$ python -q
>>> import numpy as np
>>> from numpy import linalg as LA
>>> np.set_printoptions(suppress=True, linewidth=140)
>>> arr = np.loadtxt("m.csv", delimiter=",")
>>> print(arr)
[[3. 3. 0. 2. 0. 0. 0.]
 [0. 3. 2. 0. 1. 2. 6.]
 [3. 1. 2. 2. 1. 3. 9.]
 [2. 2. 1. 3. 2. 3. 9.]
 [2. 0. 3. 2. 2. 3. 9.]
 [2. 0. 3. 3. 0. 2. 6.]
 [1. 3. 1. 2. 0. 1. 3.]
 [0. 0. 2. 0. 2. 3. 9.]
 [1. 3. 2. 2. 2. 0. 0.]
 [1. 0. 0. 0. 2. 0. 0.]
 [2. 3. 2. 0. 3. 3. 9.]
 [3. 0. 0. 2. 0. 2. 6.]
 [0. 0. 1. 2. 3. 3. 9.]
 [1. 2. 0. 2. 1. 0. 0.]]
>>> # rows and columns are dependent
>>> Ac = arr - arr.mean(axis=0)
>>> Uu, sv, Vh = LA.svd(Ac, full_matrices=False)
>>> print(np.abs(Uu[:, 0]).argmax())
0
>>> np.round(Vh[0] * np.sign(Vh[0, np.abs(Vh[0]).argmax()]), 3)
array([ 0.003, -0.131,  0.145, -0.006,  0.103,  0.308,  0.925])
>>> np.searchsorted(np.cumsum(sv ** 2) / (sv ** 2).sum(), 0.9) + 1
np.int64(3)
>>> LA.matrix_rank(Ac)
np.int64(6)
>>> np.round(Ac.mean(axis=0), 3) + 0
array([0., 0., 0., 0., 0., 0., 0.])
>>> out = np.array([[5, 7, 4],
...     [-8, 3, -7],
...     [-4, -5, -2],
...     [-3, -1, -7],
...     [4, -7, -4],
...     [-6, -7, 7],
...     [-8, -8, -2]])
>>> print(LA.matrix_rank(arr @ out))
3
>>> LA.matrix_rank(np.vstack([arr, out.T]))
np.int64(7)
>>> np.einsum("ik,kj->ij", arr, out)
array([[ -15.,   28.,  -23.],
       [ -88.,  -70.,  -27.],
       [ -93.,  -88.,  -14.],
       [-101.,  -95.,  -34.],
       [ -90., -110.,  -17.],
       [ -71.,  -66.,  -17.],
       [ -59.,  -22.,  -32.],
       [ -90., -117.,   -9.],
       [ -25.,  -10.,  -43.],
       [  13.,   -7.,   -4.],
       [-100., -101.,  -26.],
       [ -51.,  -43.,    0.],
       [ -88., -121.,  -25.],
       [ -13.,    4.,  -28.]])
>>> np.einsum("ij,ij->i", arr, arr)
array([ 22.,  54., 109., 112., 111.,  62.,  25.,  98.,  22.,   5., 116.,  53., 104.,  10.])
>>> arr @ out
array([[ -15.,   28.,  -23.],
       [ -88.,  -70.,  -27.],
       [ -93.,  -88.,  -14.],
       [-101.,  -95.,  -34.],
       [ -90., -110.,  -17.],
       [ -71.,  -66.,  -17.],
       [ -59.,  -22.,  -32.],
       [ -90., -117.,   -9.],
       [ -25.,  -10.,  -43.],
       [  13.,   -7.,   -4.],
       [-100., -101.,  -26.],
       [ -51.,  -43.,    0.],
       [ -88., -121.,  -25.],
       [ -13.,    4.,  -28.]])
>>> cent = arr[[12, 1]].astype(float)
>>> for _ in range(3):
...     lab = LA.norm(arr[:, None] - cent, axis=-1).argmin(axis=1)
...     cent = np.array([arr[lab == j].mean(axis=0) for j in range(2)])
... 
>>> lab
array([1, 0, 0, 0, 0, 0, 1, 0, 1, 1, 0, 0, 0, 1])
>>> np.round(cent[1] - cent[0], 3)
array([-0.156,  1.2  , -1.178,  0.044, -0.556, -2.467, -7.4  ])
>>> cent.round(3)
array([[1.556, 1.   , 1.778, 1.556, 1.556, 2.667, 8.   ],
       [1.4  , 2.2  , 0.6  , 1.6  , 1.   , 0.2  , 0.6  ]])
>>> np.abs(cent[1] - cent[0]).argmax()
np.int64(6)
>>> np.bincount(lab)
array([9, 5])
>>> Uu, sv, Vh = LA.svd(arr)
>>> evecs = Vh[:(sv > 1e-8).sum()]
>>> rng = np.random.default_rng(66)
>>> x0 = arr[5] + -2 * arr[3] + rng.integers(2) * np.eye(7)[2]
>>> print(x0)
[ -2.  -4.   2.  -3.  -4.  -4. -12.]
>>> np.round(evecs.T @ evecs, 3) + 0
array([[1. , 0. , 0. , 0. , 0. , 0. , 0. ],
       [0. , 1. , 0. , 0. , 0. , 0. , 0. ],
       [0. , 0. , 1. , 0. , 0. , 0. , 0. ],
       [0. , 0. , 0. , 1. , 0. , 0. , 0. ],
       [0. , 0. , 0. , 0. , 1. , 0. , 0. ],
       [0. , 0. , 0. , 0. , 0. , 0.1, 0.3],
       [0. , 0. , 0. , 0. , 0. , 0.3, 0.9]])
>>> gram = np.cov(arr, rowvar=False)
>>> print(gram.shape)
(7, 7)
>>> np.round(np.polyfit(arr[:, 2], arr[:, 5], 1), 3)
array([0.662, 0.887])
>>> np.argsort(-arr.std(axis=0).round(6), kind="stable")
array([6, 1, 5, 0, 3, 2, 4])
>>> np.round(LA.eigvalsh(gram)[::-1], 3) + 0
array([18.028,  2.152,  1.679,  0.851,  0.64 ,  0.523,  0.   ])
>>> m1 = np.loadtxt("x.csv", delimiter=",")
>>> m1
array([[14.,  6.,  3., 15.,  7.],
       [ 0.,  5.,  0.,  1.,  1.],
       [ 0.,  5.,  0.,  1.,  1.],
       [ 0.,  0.,  0.,  0.,  0.],
       [ 9.,  9.,  2., 10.,  4.],
       [ 1.,  7.,  9.,  1.,  3.],
       [ 5.,  2.,  1.,  6.,  4.],
       [ 5.,  7.,  1.,  7.,  5.],
       [ 5.,  2.,  1.,  6.,  4.],
       [ 1.,  8.,  2.,  5.,  7.],
       [ 0.,  5.,  0.,  1.,  1.],
       [ 5.,  7.,  1.,  7.,  5.],
       [ 6.,  4., 10.,  6.,  6.],
       [ 9.,  4.,  2.,  9.,  3.],
       [ 0.,  5.,  0.,  1.,  1.],
       [ 9.,  9.,  2., 10.,  4.],
       [ 0.,  0.,  0.,  0.,  0.],
       [ 1.,  2.,  9.,  0.,  2.],
       [ 0.,  0.,  0.,  0.,  0.],
       [ 0.,  5.,  0.,  1.,  1.],
       [ 0.,  0.,  0.,  0.,  0.],
       [ 0.,  0.,  0.,  0.,  0.],
       [15., 14.,  5., 20., 14.]])
>>> lab = m1[:, 3] > np.median(m1[:, 3])
>>> f = m1[lab].mean(axis=0) - m1[~lab].mean(axis=0)
>>> (((m1 - m1.mean(axis=0)) @ f > 0) == lab).mean()
np.float64(1.0)
>>> np.argsort(-np.abs(f).round(6), kind="stable")
array([3, 0, 4, 1, 2])
>>> out = np.c_[m1[:, :3] @ np.array([[-1, 1, 0], [0, 0, 0], [-2, -2, 2]]), np.array([1, 0, 2, 1, 1, 1, 0, 0, 0, 0, 0, 1, 2, 2, 1, 1, 2, 2, 1, 0, 0, 2, 2])]
>>> print(out)
[[-20.   8.   6.   1.]
 [  0.   0.   0.   0.]
 [  0.   0.   0.   2.]
 [  0.   0.   0.   1.]
 [-13.   5.   4.   1.]
 [-19. -17.  18.   1.]
 [ -7.   3.   2.   0.]
 [ -7.   3.   2.   0.]
 [ -7.   3.   2.   0.]
 [ -5.  -3.   4.   0.]
 [  0.   0.   0.   0.]
 [ -7.   3.   2.   1.]
 [-26. -14.  20.   2.]
 [-13.   5.   4.   2.]
 [  0.   0.   0.   1.]
 [-13.   5.   4.   1.]
 [  0.   0.   0.   2.]
 [-19. -17.  18.   2.]
 [  0.   0.   0.   1.]
 [  0.   0.   0.   0.]
 [  0.   0.   0.   0.]
 [  0.   0.   0.   2.]
 [-25.   5.  10.   2.]]
>>> LA.matrix_rank(np.c_[m1, out])
np.int64(6)
>>> np.round(LA.norm(out - m1 @ LA.lstsq(m1, out)[0], axis=0), 3) + 0
array([0.   , 0.   , 0.   , 4.082])
>>> np.round(LA.norm(LA.qr(m1)[0].T @ out, axis=0) ** 2 / ((out ** 2).sum(axis=0) + 1e-12), 3)
array([1.   , 1.   , 1.   , 0.537])
